% python3 -q
>>> import numpy as np
>>> import numpy.linalg as la
>>> np.set_printoptions(precision=3, suppress=True, linewidth=160, legacy="1.25")
>>> def rd(a):
...     return np.round(a, 3) + 0
... 
>>> X = np.load("a.npy")
>>> X
array([[1, 0, 0, 0, 0, 0, 0],
       [0, 0, 0, 0, 0, 1, 0],
       [0, 0, 0, 0, 0, 0, 1],
       [0, 1, 0, 0, 0, 0, 0],
       [0, 0, 0, 0, 1, 0, 0],
       [0, 0, 0, 1, 0, 0, 0],
       [0, 0, 1, 0, 0, 0, 0]])
>>> ang = np.radians(60)
>>> Rm = np.eye(7)
>>> Rm[6, 6] = Rm[5, 5] = np.cos(ang)
>>> Rm[6, 5], Rm[5, 6] = -np.sin(ang), np.sin(ang)
>>> rd(Rm)
array([[ 1.   ,  0.   ,  0.   ,  0.   ,  0.   ,  0.   ,  0.   ],
       [ 0.   ,  1.   ,  0.   ,  0.   ,  0.   ,  0.   ,  0.   ],
       [ 0.   ,  0.   ,  1.   ,  0.   ,  0.   ,  0.   ,  0.   ],
       [ 0.   ,  0.   ,  0.   ,  1.   ,  0.   ,  0.   ,  0.   ],
       [ 0.   ,  0.   ,  0.   ,  0.   ,  1.   ,  0.   ,  0.   ],
       [ 0.   ,  0.   ,  0.   ,  0.   ,  0.   ,  0.5  ,  0.866],
       [ 0.   ,  0.   ,  0.   ,  0.   ,  0.   , -0.866,  0.5  ]])
>>> other = X @ Rm.T
>>> rd(np.abs(other - X).max(axis=0))
array([0.   , 0.   , 0.   , 0.   , 0.   , 0.866, 0.866])
>>> rd(la.det(Rm)), np.trace(Rm)
(1.0, 6.0)
>>> feats = np.loadtxt("sample0.csv", delimiter=",")
>>> feats
array([[ 10.043,  15.638,  -3.756,  -3.107],
       [ -6.672,  -7.58 ,   7.011,   0.431],
       [ -8.242, -15.295,   2.367,   2.299],
       [-20.128, -30.924,   5.803,   6.862],
       [  2.059,   3.003,  -2.408,  -0.063],
       [  3.288,   7.32 ,   2.438,  -1.979],
       [ -8.368,  -9.527,   4.083,   2.388],
       [ 11.271,  21.828,   2.41 ,  -5.582],
       [-11.16 , -19.102,   3.6  ,   3.742],
       [ -4.276,  -6.312,  -0.124,   1.804],
       [ -5.781,  -3.321,   8.136,  -0.399],
       [  4.745,   7.132,  -3.196,  -1.083],
       [ -2.431,   0.013,   3.868,  -0.251],
       [  5.75 ,  11.164,   4.323,  -3.978],
       [ 11.685,  20.011,  -4.843,  -3.024],
       [-25.81 , -38.569,   8.634,   8.162],
       [ -3.338,  -7.047,  -0.697,   1.348],
       [ 15.133,  23.183,  -4.885,  -5.075]])
>>> cen = (feats - feats.mean(axis=0)) / feats.std(axis=0)
>>> rd(cen.std(axis=0))
array([1., 1., 1., 1.])
>>> np.argwhere(np.abs(cen) > 2)
array([[15,  0],
       [15,  1],
       [15,  3]])
>>> b = la.lstsq(np.delete(cen, 3, axis=1), cen[:, 3])[0]
>>> rd(1 - np.var(cen[:, 3] - np.delete(cen, 3, axis=1) @ b))
0.998
>>> rng = np.random.default_rng(825261)
>>> idx = rng.permutation(7)
>>> other = X[:, idx] * rng.choice([-1, 1], 7)
>>> other
array([[ 0,  0,  0,  0, -1,  0,  0],
       [ 0,  0,  0,  1,  0,  0,  0],
       [ 0,  0, -1,  0,  0,  0,  0],
       [ 0,  1,  0,  0,  0,  0,  0],
       [ 0,  0,  0,  0,  0,  1,  0],
       [ 0,  0,  0,  0,  0,  0,  1],
       [-1,  0,  0,  0,  0,  0,  0]])
>>> U, _, Vt = la.svd(X.T @ other)
>>> rd(la.lstsq(X, other)[0])
array([[ 0.,  0.,  0.,  0., -1.,  0.,  0.],
       [ 0.,  1.,  0.,  0.,  0.,  0.,  0.],
       [-1.,  0.,  0.,  0.,  0.,  0.,  0.],
       [ 0.,  0.,  0.,  0.,  0.,  0.,  1.],
       [ 0.,  0.,  0.,  0.,  0.,  1.,  0.],
       [ 0.,  0.,  0.,  1.,  0.,  0.,  0.],
       [ 0.,  0., -1.,  0.,  0.,  0.,  0.]])
>>> print(idx)
[2 1 6 5 0 4 3]
>>> M = 0.5 ** np.abs(np.subtract.outer(np.arange(6), np.arange(6)))
>>> rd(M)
array([[1.   , 0.5  , 0.25 , 0.125, 0.062, 0.031],
       [0.5  , 1.   , 0.5  , 0.25 , 0.125, 0.062],
       [0.25 , 0.5  , 1.   , 0.5  , 0.25 , 0.125],
       [0.125, 0.25 , 0.5  , 1.   , 0.5  , 0.25 ],
       [0.062, 0.125, 0.25 , 0.5  , 1.   , 0.5  ],
       [0.031, 0.062, 0.125, 0.25 , 0.5  , 1.   ]])
>>> # symmetric
>>> evals, evecs = la.eigh(M)
>>> rd(evecs.T @ evecs)
array([[1., 0., 0., 0., 0., 0.],
       [0., 1., 0., 0., 0., 0.],
       [0., 0., 1., 0., 0., 0.],
       [0., 0., 0., 1., 0., 0.],
       [0., 0., 0., 0., 1., 0.],
       [0., 0., 0., 0., 0., 1.]])
>>> print(rd(la.svd(M, compute_uv=False)))
[2.393 1.435 0.846 0.557 0.417 0.352]
>>> rd(evecs @ np.diag(evals) @ evecs.T)
array([[1.   , 0.5  , 0.25 , 0.125, 0.062, 0.031],
       [0.5  , 1.   , 0.5  , 0.25 , 0.125, 0.063],
       [0.25 , 0.5  , 1.   , 0.5  , 0.25 , 0.125],
       [0.125, 0.25 , 0.5  , 1.   , 0.5  , 0.25 ],
       [0.062, 0.125, 0.25 , 0.5  , 1.   , 0.5  ],
       [0.031, 0.063, 0.125, 0.25 , 0.5  , 1.   ]])
>>> evals.sum(), np.trace(M)
(6.0, 6.0)
>>> np.abs(evecs[:, -1]).round(6).argmax()
2
>>> rd(evals)
array([0.352, 0.417, 0.557, 0.846, 1.435, 2.393])
>>> np.unique(evals.round(6) + 0, return_counts=True)[1]
array([1, 1, 1, 1, 1, 1])
>>> A = np.load("out17.npy")
>>> print(rd(A))
[[ 0.465  1.603  1.835 -0.597  1.725  0.145]
 [ 1.603  1.901  1.174 -0.544 -0.985  0.856]
 [ 1.835  1.174  3.938 -3.803 -2.557  0.269]
 [-0.597 -0.544 -3.803  4.824 -1.07  -0.348]
 [ 1.725 -0.985 -2.557 -1.07  -2.379  0.273]
 [ 0.145  0.856  0.269 -0.348  0.273  1.251]]
>>> print(np.all(la.eigvalsh(A) > 0))
False
>>> [round(float(la.det(A[:i, :i])), 2) + 0 for i in range(1, 7)]
[0.47, -1.69, -6.77, -9.93, -32.17, 0.0]
>>> other = A / np.sqrt((A ** 2).mean(axis=1, keepdims=True))
>>> rd(other[5])
array([ 0.221,  1.304,  0.41 , -0.53 ,  0.416,  1.905])
>>> la.matrix_rank(other) == la.matrix_rank(A)
True
>>> J = np.load("test3.npy")
>>> J
array([[  7.,   9., -12.,  18., -21.],
       [  9.,   7., -12.,  18., -21.],
       [-12., -12.,  14., -24.,  28.],
       [ 18.,  18., -24.,  34., -42.],
       [-21., -21.,  28., -42.,  47.]])
>>> other = J / la.norm(J, axis=1, keepdims=True)
>>> G = other @ other.T
>>> rd(np.degrees(np.arccos(np.clip(G[2, 3], -1, 1))))
176.792
>>> rd(G[2])
array([-0.997, -0.997,  1.   , -0.998,  0.999])
>>> print((G - 2 * np.eye(5)).round(6).argmax(axis=1))
[3 3 4 0 2]
>>> (np.abs(G) > 0.9).astype(int)
array([[1, 1, 1, 1, 1],
       [1, 1, 1, 1, 1],
       [1, 1, 1, 1, 1],
       [1, 1, 1, 1, 1],
       [1, 1, 1, 1, 1]])
>>> evals, evecs = la.eig(J)
>>> rd(np.sort(la.eigvals(J @ J)))
array([    4.,     4.,     4.,     4., 13689.])
>>> print(rd(np.prod(evals)))
1872.0
>>> print([round(float(x), 3) for x in la.svd(J, compute_uv=False)[:3]])
[117.0, 2.0, 2.0]
>>> print(rd(np.abs(la.svd(J)[2][-1])))
[0.    0.539 0.127 0.704 0.445]
>>> np.argsort(-la.norm(J, axis=0).round(6), kind="stable")[:3]
array([4, 3, 2])
>>> rd(la.norm(J, 2) / la.norm(J))
0.999
>>> la.matrix_rank(J, rtol=0.1)
1
>>> O, Rm = la.qr(J)
>>> rd(np.abs(np.diag(Rm)))
array([32.234,  2.826,  2.747,  2.869,  2.607])
>>> evals, evecs = la.eigh(J)
>>> rd(la.svd(J, compute_uv=False))
array([117.,   2.,   2.,   2.,   2.])
>>> print(rd(evecs.T @ J @ evecs))
[[ -2.   0.   0.   0.   0.]
 [  0.  -2.   0.   0.   0.]
 [  0.   0.  -2.   0.   0.]
 [  0.   0.   0.  -2.   0.]
 [  0.   0.   0.   0. 117.]]
>>> rd(la.eigvalsh(J @ J))
array([    4.,     4.,     4.,     4., 13689.])
>>> rd(evals)
array([ -2.,  -2.,  -2.,  -2., 117.])
>>> rd(la.eigvalsh(J + 4 * np.eye(5)))
array([  2.,   2.,   2.,   2., 121.])
>>> rd(evecs @ np.diag(evals) @ evecs.T)
array([[  7.,   9., -12.,  18., -21.],
       [  9.,   7., -12.,  18., -21.],
       [-12., -12.,  14., -24.,  28.],
       [ 18.,  18., -24.,  34., -42.],
       [-21., -21.,  28., -42.,  47.]])
>>> rd(evecs.T @ evecs)
array([[1., 0., 0., 0., 0.],
       [0., 1., 0., 0., 0.],
       [0., 0., 1., 0., 0.],
       [0., 0., 0., 1., 0.],
       [0., 0., 0., 0., 1.]])
